>>> import numpy as np
>>> np.set_printoptions(precision=2, suppress=True, linewidth=160, sign=" ")
>>> A = np.load("dump.npy")
>>> print(A)
[[ 1 -1 -2  1  0 -1]
 [ 1  1  1 -2 -1 -1]
 [ 2 -1  2 -2 -2 -2]
 [-1 -2 -2 -1  1  2]
 [ 2 -2  1  1  0  0]
 [-2 -1 -2  2 -1 -2]]
>>> left, sigma, VT = np.linalg.svd(A)
>>> print(np.argmax(sigma[:-1] / (sigma[1:] + 1e-6)) + 1)
5
>>> M2 = left[:, :5] @ np.diag(sigma[:5]) @ VT[:5]
>>> print(round(np.linalg.norm(A - M2) / np.linalg.norm(A), 2))
0.0
>>> print(round(float(np.linalg.norm(A - M2, 2)), 2), np.round(sigma[5], 2))
0.03 0.03
>>> print(np.linalg.matrix_rank(A, rtol=0.05))
5
>>> x = np.array([3, 0, -3, -2, 1, -2])
>>> rhs = A @ x
>>> beta, lr = np.zeros(6), 1 / np.linalg.norm(A, 2) ** 2
>>> for i in range(10):
...     beta -= lr * A.T @ (A @ beta - rhs)
...     if i % 2 == 0: print(i, round(np.linalg.norm(A @ beta - rhs), 2))
... 
0 8.87
2 6.49
4 5.21
6 4.3
8 3.59
>>> print(np.round(np.linalg.cond(A), 2))
182.65
>>> print(beta)
[ 2.09 -0.6  -1.99 -1.44 -0.34 -1.08]
>>> M2 = np.linalg.inv(A)
>>> print(np.round(np.linalg.inv(M2), 2) + 0)
[[ 1. -1. -2.  1.  0. -1.]
 [ 1.  1.  1. -2. -1. -1.]
 [ 2. -1.  2. -2. -2. -2.]
 [-1. -2. -2. -1.  1.  2.]
 [ 2. -2.  1.  1.  0.  0.]
 [-2. -1. -2.  2. -1. -2.]]
>>> print(round(np.linalg.slogdet(A)[0], 2))
-1.0
>>> print(np.linalg.det(A) * M2)
[[   7.  -51.   29.   -6.  -31.  -13.]
 [  10.  -50.   30.   -4.  -26.  -14.]
 [  -9.   61.  -35.   10.   33.   19.]
 [  15.  -59.   37.   -6.  -39.  -21.]
 [ -68.  276. -156.   40.  164.   92.]
 [  46. -182.  106.  -28. -110.  -58.]]
>>> print(np.allclose(M2, A.T))
False
>>> print(np.round(A @ M2, 2) + 0)
[[ 1.  0.  0.  0.  0.  0.]
 [ 0.  1.  0.  0.  0.  0.]
 [ 0.  0.  1.  0.  0.  0.]
 [ 0.  0.  0.  1.  0.  0.]
 [ 0.  0.  0.  0.  1.  0.]
 [ 0.  0.  0.  0.  0.  1.]]
